$ ipython --no-banner

In [1]: import numpy as np

In [2]: np.set_printoptions(precision=3, suppress=True, linewidth=200, legacy="1.25")

In [3]: W0 = np.array([[-2, -1, -2, -2, -1, 1],
   ...:     [0, -2, -2, -1, -2, 1],
   ...:     [0, 1, -1, -2, 1, 0],
   ...:     [-1, 1, 0, 1, 0, -1],
   ...:     [2, 2, 1, 1, 0, 1],
   ...:     [1, 1, -2, -1, 2, 1]])

In [4]: W0[1] = W0[4]

In [5]: W0
Out[5]: 
array([[-2, -1, -2, -2, -1,  1],
       [ 2,  2,  1,  1,  0,  1],
       [ 0,  1, -1, -2,  1,  0],
       [-1,  1,  0,  1,  0, -1],
       [ 2,  2,  1,  1,  0,  1],
       [ 1,  1, -2, -1,  2,  1]])

In [6]: rng = np.random.default_rng(15)

In [7]: z = rng.permutation(6)

In [8]: z
Out[8]: array([3, 2, 4, 0, 5, 1])

In [9]: out = W0[z][:, z]

In [10]: np.round(np.sort(np.abs(np.linalg.eigvals(out))), 3) + 0
Out[10]: array([0.   , 1.419, 1.847, 1.847, 2.487, 3.322])

In [11]: out
Out[11]: 
array([[ 1,  0,  0, -1, -1,  1],
       [-2, -1,  1,  0,  0,  1],
       [ 1,  1,  0,  2,  1,  2],
       [-2, -2, -1, -2,  1, -1],
       [-1, -2,  2,  1,  1,  1],
       [ 1,  1,  0,  2,  1,  2]])

In [12]: np.allclose(out, W0)
Out[12]: False

In [13]: x = np.array([-7, 5, 2, -4, -4, -9])

In [14]: (W0 @ x).argmax()
Out[14]: 3

In [15]: W0 @ np.eye(6)[2]
Out[15]: array([-2.,  1., -1.,  0.,  1., -2.])

In [16]: W0 * x
Out[16]: 
array([[ 14,  -5,  -4,   8,   4,  -9],
       [-14,  10,   2,  -4,   0,  -9],
       [  0,   5,  -2,   8,  -4,   0],
       [  7,   5,   0,  -4,   0,   9],
       [-14,  10,   2,  -4,   0,  -9],
       [ -7,   5,  -4,   4,  -8,  -9]])

In [17]: W0 @ (2 * x)
Out[17]: array([ 16, -30,  14,  34, -30, -38])

In [18]: (W0 * x).sum(axis=1)
Out[18]: array([  8, -15,   7,  17, -15, -19])

In [19]: np.linalg.norm(W0 @ x) <= np.linalg.norm(W0, 2) * np.linalg.norm(x) + 1e-9
Out[19]: True

In [20]: left, sig, VT = np.linalg.svd(W0, full_matrices=False)

In [21]: np.round(VT @ VT.T, 3) + 0
Out[21]: 
array([[1., 0., 0., 0., 0., 0.],
       [0., 1., 0., 0., 0., 0.],
       [0., 0., 1., 0., 0., 0.],
       [0., 0., 0., 1., 0., 0.],
       [0., 0., 0., 0., 1., 0.],
       [0., 0., 0., 0., 0., 1.]])

In [22]: sig.round(3) + 0
Out[22]: array([5.681, 4.305, 2.164, 1.727, 1.238, 0.   ])

In [23]: np.round(sig / sig[0], 3) + 0
Out[23]: array([1.   , 0.758, 0.381, 0.304, 0.218, 0.   ])

In [24]: m1 = np.array([[4, 0, 0, -5, 0, 0, 0],
    ...:     [0, 3, 4, 0, 0, -1, -4],
    ...:     [0, -3, 0, 0, 0, 1, -5],
    ...:     [-5, 0, 0, 4, 0, 0, 0],
    ...:     [0, 0, 0, 0, 0, 0, 0],
    ...:     [0, -3, -1, 0, 0, -3, 3],
    ...:     [0, 2, -5, 0, 0, 3, -1]])

In [25]: np.unique(m1.round(6), axis=0).shape
Out[25]: (7, 7)

In [26]: np.linalg.lstsq(m1[:-1].T, m1[-1])[2]
Out[26]: 5

In [27]: np.allclose(m1[:-1].T @ np.linalg.lstsq(m1[:-1].T, m1[-1])[0], m1[-1])
Out[27]: False

In [28]: np.abs(np.diag(np.linalg.qr(m1)[1])) > 1e-9
Out[28]: array([ True,  True,  True,  True, False,  True,  True])

In [29]: out = np.array([[1, 0, 1],
    ...:     [1, -2, 2],
    ...:     [1, -1, 0],
    ...:     [2, -2, -1],
    ...:     [-1, 1, 2],
    ...:     [-2, 2, 1],
    ...:     [-1, 0, 1]])

In [30]: np.einsum("ij->j", m1)
Out[30]: array([-1, -1, -2, -1,  0,  0, -7])

In [31]: np.einsum("ik,kj->ji", m1, out)
Out[31]: 
array([[ -6,  13,   0,   3,   0,  -1,  -8],
       [ 10, -12,   8,  -8,   0,   1,   7],
       [  9,   1, -10,  -9,   0,  -6,   6]])

In [32]: np.einsum("ij,ij->i", m1, m1)
Out[32]: array([41, 42, 35, 41,  0, 28, 39])

In [33]: np.einsum("ik,kj->ij", m1, out)
Out[33]: 
array([[ -6,  10,   9],
       [ 13, -12,   1],
       [  0,   8, -10],
       [  3,  -8,  -9],
       [  0,   0,   0],
       [ -1,   1,  -6],
       [ -8,   7,   6]])

In [34]: np.argsort(-np.linalg.norm(m1, axis=0).round(6), kind="stable")[:3]
Out[34]: array([6, 2, 0])

In [35]: round(float(np.linalg.norm(m1, 2) / np.linalg.norm(m1)), 3)
Out[35]: 0.599

In [36]: np.linalg.cond(m1) > 100
Out[36]: True

In [37]: np.allclose(m1 @ m1.T, m1.T @ m1)
Out[37]: False

In [38]: np.allclose(m1, m1.T)
Out[38]: False

In [39]: (m1 - m1.T) / 2
Out[39]: 
array([[ 0. ,  0. ,  0. ,  0. ,  0. ,  0. ,  0. ],
       [ 0. ,  0. ,  3.5,  0. ,  0. ,  1. , -3. ],
       [ 0. , -3.5,  0. ,  0. ,  0. ,  1. ,  0. ],
       [ 0. ,  0. ,  0. ,  0. ,  0. ,  0. ,  0. ],
       [ 0. ,  0. ,  0. ,  0. ,  0. ,  0. ,  0. ],
       [ 0. , -1. , -1. ,  0. ,  0. ,  0. ,  0. ],
       [ 0. ,  3. ,  0. ,  0. ,  0. ,  0. ,  0. ]])

In [40]: np.flatnonzero(np.linalg.matrix_power((m1 != 0) + (m1.T != 0) + np.eye(7), 7)[6])
Out[40]: array([1, 2, 5, 6])

In [41]: round(float(np.linalg.det(m1)), 3)
Out[41]: 0.0

In [42]: np.sort(np.linalg.eigvals(m1).real)
Out[42]: array([-6.789, -2.251, -1.   ,  0.   ,  4.02 ,  4.02 ,  9.   ])

In [43]: m1 @ m1
Out[43]: 
array([[ 41,   0,   0, -40,   0,   0,   0],
       [  0,  -8,  33,   0,   0,  -8, -31],
       [  0, -22,  12,   0,   0, -15,  20],
       [-40,   0,   0,  41,   0,   0,   0],
       [  0,   0,   0,   0,   0,   0,   0],
       [  0,   9, -24,   0,   0,  20,   5],
       [  0,  10,  10,   0,   0, -19,  27]])

In [44]: E = np.loadtxt("out11.csv", delimiter=",")

In [45]: E
Out[45]: 
array([[ 0.392, -0.744, -1.278, -0.752, -1.694, -1.106],
       [ 1.23 , -1.46 , -2.187, -0.983, -2.19 , -0.913],
       [ 1.084, -0.852, -1.762, -1.035, -1.85 , -1.275],
       [ 0.37 , -1.338, -1.889, -1.125, -2.424, -0.414],
       [ 1.047, -0.538, -1.995, -1.09 , -2.47 , -1.525],
       [ 1.347, -0.721, -1.823, -1.257, -1.508, -0.904],
       [ 0.913, -1.22 , -2.412, -0.748, -2.201, -0.929],
       [ 0.986, -1.028, -1.973, -1.306, -1.969, -1.74 ],
       [-1.336,  0.387,  2.702, -1.995, -2.152, -2.213],
       [-0.856,  1.284,  3.391, -2.273, -2.552, -2.025],
       [-0.658,  0.681,  3.016, -2.157, -1.656, -2.156],
       [-1.158,  0.822,  3.227, -1.612, -2.297, -1.809],
       [-0.963,  0.566,  3.518, -1.81 , -1.411, -1.933],
       [-1.08 ,  0.994,  3.267, -2.04 , -1.742, -2.415],
       [-1.37 ,  1.031,  3.29 , -2.242, -2.723, -1.974],
       [-0.722,  0.707,  2.448, -1.889, -1.928, -2.133]])

In [46]: cen = (E - E.mean(axis=0)) / E.std(axis=0)

In [47]: np.argwhere(np.abs(cen) > 2)
Out[47]: array([[3, 5]])

In [48]: cen.std(axis=0)
Out[48]: array([1., 1., 1., 1., 1., 1.])

In [49]: b = np.linalg.lstsq(np.delete(cen, 5, axis=1), cen[:, 5])[0]

In [50]: np.round(1 - np.var(cen[:, 5] - np.delete(cen, 5, axis=1) @ b), 3)
Out[50]: 0.791

In [51]: np.abs(b).argmax()
Out[51]: 1

In [52]: b
Out[52]: array([ 0.3  , -0.894,  0.703,  0.429, -0.201])

In [53]: J = np.load("w.npy")

In [54]: J
Out[54]: 
array([[ 1, -1, -1,  1,  1, -1, -1,  1],
       [ 1, -1, -1,  1, -1,  1,  1, -1],
       [ 1,  1, -1, -1,  1,  1, -1, -1]])

In [55]: left, sig, VT = np.linalg.svd(J, full_matrices=False)

In [56]: np.allclose(left * sig @ VT, J)
Out[56]: True

In [57]: round(np.sqrt((sig ** 2).sum()), 3), np.round(np.linalg.norm(J), 3)
Out[57]: (4.899, 4.899)

In [58]: np.round(VT @ VT.T, 3) + 0
Out[58]: 
array([[1., 0., 0.],
       [0., 1., 0.],
       [0., 0., 1.]])

In [59]: np.cumsum(sig ** 2) / np.sum(sig ** 2)
Out[59]: array([0.333, 0.667, 1.   ])

In [60]: sig
Out[60]: array([2.828, 2.828, 2.828])

In [61]: J.sum(axis=0)
Out[61]: array([ 3, -1, -3,  1,  1,  1, -1, -1])

In [62]: np.linalg.svd(J, compute_uv=False)
Out[62]: array([2.828, 2.828, 2.828])

In [63]: np.diff(J, axis=0)
Out[63]: 
array([[ 0,  0,  0,  0, -2,  2,  2, -2],
       [ 0,  2,  0, -2,  2,  0, -2,  0]])

In [64]: x = np.array([1, 1, 1, -1, 1, -1])

In [65]: a = np.maximum(W0 @ x, 0)

In [66]: W0 * (a > 1e-9)[:, None]
Out[66]: 
array([[ 0,  0,  0,  0,  0,  0],
       [ 2,  2,  1,  1,  0,  1],
       [ 0,  1, -1, -2,  1,  0],
       [ 0,  0,  0,  0,  0,  0],
       [ 2,  2,  1,  1,  0,  1],
       [ 1,  1, -2, -1,  2,  1]])

In [67]: a
Out[67]: array([0, 3, 3, 0, 3, 2])

In [68]: feats = np.array([[3, 4, 4, 4, 3, 2],
    ...:     [2, 0, 2, 0, 0, 1],
    ...:     [2, 2, 5, 3, 2, 5],
    ...:     [1, 3, 4, 2, 2, 2],
    ...:     [4, 1, 2, 3, 1, 3]])

In [69]: feats
Out[69]: 
array([[3, 4, 4, 4, 3, 2],
       [2, 0, 2, 0, 0, 1],
       [2, 2, 5, 3, 2, 5],
       [1, 3, 4, 2, 2, 2],
       [4, 1, 2, 3, 1, 3]])

In [70]: feats.mean(axis=0)
Out[70]: array([2.4, 2. , 3.4, 2.4, 1.6, 2.6])

In [71]: feats.sum(axis=0)
Out[71]: array([12, 10, 17, 12,  8, 13])

In [72]: np.abs(feats).max()
Out[72]: 5

In [73]: np.diff(feats, axis=0)
Out[73]: 
array([[-1, -4, -2, -4, -3, -1],
       [ 0,  2,  3,  3,  2,  4],
       [-1,  1, -1, -1,  0, -3],
       [ 3, -2, -2,  1, -1,  1]])

In [74]: feats.sum(axis=1)
Out[74]: array([20,  5, 19, 14, 14])

In [75]: np.round(np.linalg.norm(feats), 3)
Out[75]: 15.1

In [76]: x = np.array([0, 2, 0, 1, 1, 2])

In [77]: a = np.maximum(feats @ x, 0)

In [78]: np.tanh(feats @ x)
Out[78]: array([1.   , 0.964, 1.   , 1.   , 1.   ])

In [79]: np.maximum(feats @ x, 0) - np.maximum(-feats @ x, 0)
Out[79]: array([19,  2, 19, 14, 12])

In [80]: feats.T @ a
Out[80]: array([161, 168, 255, 197, 135, 199])

In [81]: np.flatnonzero(a > 1e-9)
Out[81]: array([0, 1, 2, 3, 4])

In [82]: feats * (a > 1e-9)[:, None]
Out[82]: 
array([[3, 4, 4, 4, 3, 2],
       [2, 0, 2, 0, 0, 1],
       [2, 2, 5, 3, 2, 5],
       [1, 3, 4, 2, 2, 2],
       [4, 1, 2, 3, 1, 3]])

In [83]: X = np.loadtxt("mat.csv", delimiter=",")

In [84]: X
Out[84]: 
array([[-1.407,  0.185, -0.979, -0.325,  2.097],
       [-0.645,  0.001, -1.012, -0.001,  1.827],
       [-1.095, -0.338, -1.041,  0.575,  1.612],
       [-1.02 , -0.008, -0.851, -0.005,  1.875],
       [-1.016,  0.075, -1.554, -0.372,  2.005],
       [-0.712, -0.529, -0.931, -0.509,  2.12 ],
       [-1.163,  0.018, -0.919, -0.12 ,  1.448],
       [-1.271, -0.246, -0.659, -0.281,  1.907],
       [-1.234, -0.409, -1.026, -0.435,  2.131],
       [-1.222,  0.06 , -1.477,  0.179,  2.477],
       [-0.989,  0.453, -0.465,  0.247,  1.793],
       [-1.606, -0.27 , -1.258, -0.306,  2.386],
       [-0.736,  0.328, -0.99 ,  0.019,  2.311],
       [-0.965, -0.015, -1.464, -0.18 ,  1.833],
       [-1.229, -0.485, -1.238,  0.52 ,  2.28 ],
       [-0.414, -0.543, -1.269,  0.408,  1.983],
       [-0.455, -0.136, -2.288, -0.723,  2.243],
       [-0.878,  0.357, -2.128, -0.683,  1.935],
       [-0.745,  0.643, -1.819, -1.242,  2.292],
       [-1.065, -0.008, -2.284, -1.621,  1.728],
       [-0.956,  0.712, -2.12 , -0.87 ,  2.587],
       [-0.866, -0.07 , -2.317, -0.772,  2.502],
       [-0.991, -0.158, -1.699, -0.319,  1.831],
       [-0.418, -0.202, -2.219, -1.137,  2.013],
       [-0.258,  0.263, -2.226, -0.952,  2.158],
       [-1.005,  0.522, -2.265, -0.432,  1.986],
       [-1.162,  0.292, -1.79 , -0.61 ,  1.82 ],
       [-1.144,  0.567, -2.075, -1.361,  1.711],
       [-0.948,  0.169, -1.834, -1.305,  1.679],
       [-0.984, -0.06 , -2.333, -0.659,  2.707],
       [-0.543, -0.109, -1.719, -0.522,  1.861],
       [-0.804, -0.422, -1.806, -0.867,  1.764]])

In [85]: proj = X @ np.linalg.solve(X.T @ X, X.T)

In [86]: proj @ X[:, 2]
Out[86]: 
array([-0.979, -1.012, -1.041, -0.851, -1.554, -0.931, -0.919, -0.659, -1.026, -1.477, -0.465, -1.258, -0.99 , -1.464, -1.238, -1.269, -2.288, -2.128, -1.819, -2.284, -2.12 , -2.317, -1.699, -2.219,
       -2.226, -2.265, -1.79 , -2.075, -1.834, -2.333, -1.719, -1.806])

In [87]: x = np.array([0, 3, 2, 3, 1])

In [88]: target = X @ x

In [89]: b, lr = np.zeros(5), 1 / np.linalg.norm(X, 2) ** 2

In [90]: for i in range(6):
    ...:     b -= lr * X.T @ (X @ b - target)
    ...:     if i % 1 == 0: print(i, round(np.linalg.norm(X @ b - target), 3))
    ...: 
0 11.408
1 10.955
2 10.528
3 10.127
4 9.749
5 9.394

In [91]: round(float(np.linalg.cond(X)), 3)
Out[91]: 12.36

In [92]: b
Out[92]: array([ 0.054,  0.073,  0.907,  0.754, -0.362])

In [93]: out = np.array([[0, -3, 2],
    ...:     [-3, -5, -1],
    ...:     [-3, 5, 2],
    ...:     [2, -2, 1],
    ...:     [-1, 3, 5],
    ...:     [-5, 5, -5]])

In [94]: np.einsum("ij->j", E)
Out[94]: array([ -0.774,  -1.429,   9.54 , -24.314, -32.767, -25.464])

In [95]: out = np.c_[X[:, :2] @ np.array([[-2, 0], [0, 3]]), np.array([1, 3, 1, 0, 1, -1, 2, 0, -3, -3, -3, -2, -3, -2, -3, 1, -3, 2, -1, -2, -1, -2, -1, 2, 1, 0, 3, 3, -1, -2, -2, 1])]

In [96]: out
Out[96]: 
array([[ 2.814,  0.555,  1.   ],
       [ 1.29 ,  0.003,  3.   ],
       [ 2.19 , -1.014,  1.   ],
       [ 2.04 , -0.024,  0.   ],
       [ 2.032,  0.225,  1.   ],
       [ 1.424, -1.587, -1.   ],
       [ 2.326,  0.054,  2.   ],
       [ 2.542, -0.738,  0.   ],
       [ 2.468, -1.227, -3.   ],
       [ 2.444,  0.18 , -3.   ],
       [ 1.978,  1.359, -3.   ],
       [ 3.212, -0.81 , -2.   ],
       [ 1.472,  0.984, -3.   ],
       [ 1.93 , -0.045, -2.   ],
       [ 2.458, -1.455, -3.   ],
       [ 0.828, -1.629,  1.   ],
       [ 0.91 , -0.408, -3.   ],
       [ 1.756,  1.071,  2.   ],
       [ 1.49 ,  1.929, -1.   ],
       [ 2.13 , -0.024, -2.   ],
       [ 1.912,  2.136, -1.   ],
       [ 1.732, -0.21 , -2.   ],
       [ 1.982, -0.474, -1.   ],
       [ 0.836, -0.606,  2.   ],
       [ 0.516,  0.789,  1.   ],
       [ 2.01 ,  1.566,  0.   ],
       [ 2.324,  0.876,  3.   ],
       [ 2.288,  1.701,  3.   ],
       [ 1.896,  0.507, -1.   ],
       [ 1.968, -0.18 , -2.   ],
       [ 1.086, -0.327, -2.   ],
       [ 1.608, -1.266,  1.   ]])

In [97]: np.linalg.norm(np.linalg.qr(X)[0].T @ out, axis=0) ** 2 / ((out ** 2).sum(axis=0) + 1e-12)
Out[97]: array([1.   , 1.   , 0.188])

In [98]: np.round(np.linalg.lstsq(X, out[:, 0])[0], 3) + 0
Out[98]: array([-2.,  0.,  0.,  0.,  0.])

In [99]: np.round(np.linalg.norm(out - X @ np.linalg.lstsq(X, out)[0], axis=0), 3) + 0
Out[99]: array([ 0.   ,  0.   , 10.195])

In [100]: cen = X - X.mean(axis=0)

In [101]: vecs = np.linalg.svd(cen)[2][:1]

In [102]: out = cen - cen @ vecs.T @ vecs

In [103]: (cen @ vecs.T).std(axis=0)
Out[103]: array([0.739])

In [104]: out.std(axis=0)
Out[104]: array([0.283, 0.307, 0.205, 0.226, 0.291])

In [105]: np.diag(vecs.T @ vecs)
Out[105]: array([0.019, 0.038, 0.491, 0.447, 0.006])
